% ipython --no-banner

In [1]: import numpy as np

In [2]: np.set_printoptions(precision=3, suppress=True, linewidth=100)

In [3]: m1 = np.load("sample3.npy")

In [4]: m1
Out[4]: 
array([[ 0.944, -0.278, -0.167,  0.056],
       [-0.278, -0.389, -0.833,  0.278],
       [-0.167, -0.833,  0.5  ,  0.167],
       [ 0.056,  0.278,  0.167,  0.944]])

In [5]: ev, V = np.linalg.eigh(m1)

In [6]: x0 = np.array([-1, -3, 1, 1])

In [7]: np.linalg.eigvalsh(m1[1:, 1:])
Out[7]: array([-0.944,  1.   ,  1.   ])

In [8]: round(float(x0 @ m1 @ x0 / (x0 @ x0)), 3), round(ev[0], 3), ev[-1]
Out[8]: (0.093, np.float64(-1.0), np.float64(1.0))

In [9]: round(float(x0 @ m1 @ x0), 3)
Out[9]: 1.111

In [10]: round(np.abs(m1).sum(axis=1).max(), 3), np.round(np.abs(ev).max(), 3)
Out[10]: (np.float64(1.778), np.float64(1.0))

In [11]: x0 = np.array([2, 5, 2, 1])

In [12]: m1.T @ (m1 @ x0)
Out[12]: array([2., 5., 2., 1.])

In [13]: J = np.array([[3, 1, 1, 0], [-2, 3, -2, 3], [9, -8, 7, -9]])

In [14]: B = J / np.linalg.norm(J, axis=1)
---------------------------------------------------------------------------
ValueError                                Traceback (most recent call last)
Cell In[14], line 1
----> 1 B = J / np.linalg.norm(J, axis=1)

ValueError: operands could not be broadcast together with shapes (3,4) (3,) 

In [15]: B = J / np.linalg.norm(J, axis=1, keepdims=True)

In [16]: C2 = B @ B.T

In [17]: np.linalg.norm(B, axis=1)
Out[17]: array([1., 1., 1.])

In [18]: (np.abs(C2) > 0.9).astype(int)
Out[18]: 
array([[1, 0, 0],
       [0, 1, 1],
       [0, 1, 1]])

In [19]: C2[0]
Out[19]: array([ 1.   , -0.296,  0.473])

In [20]: np.argwhere(np.triu(np.abs(C2) > 0.95, 1))
Out[20]: array([[1, 2]])
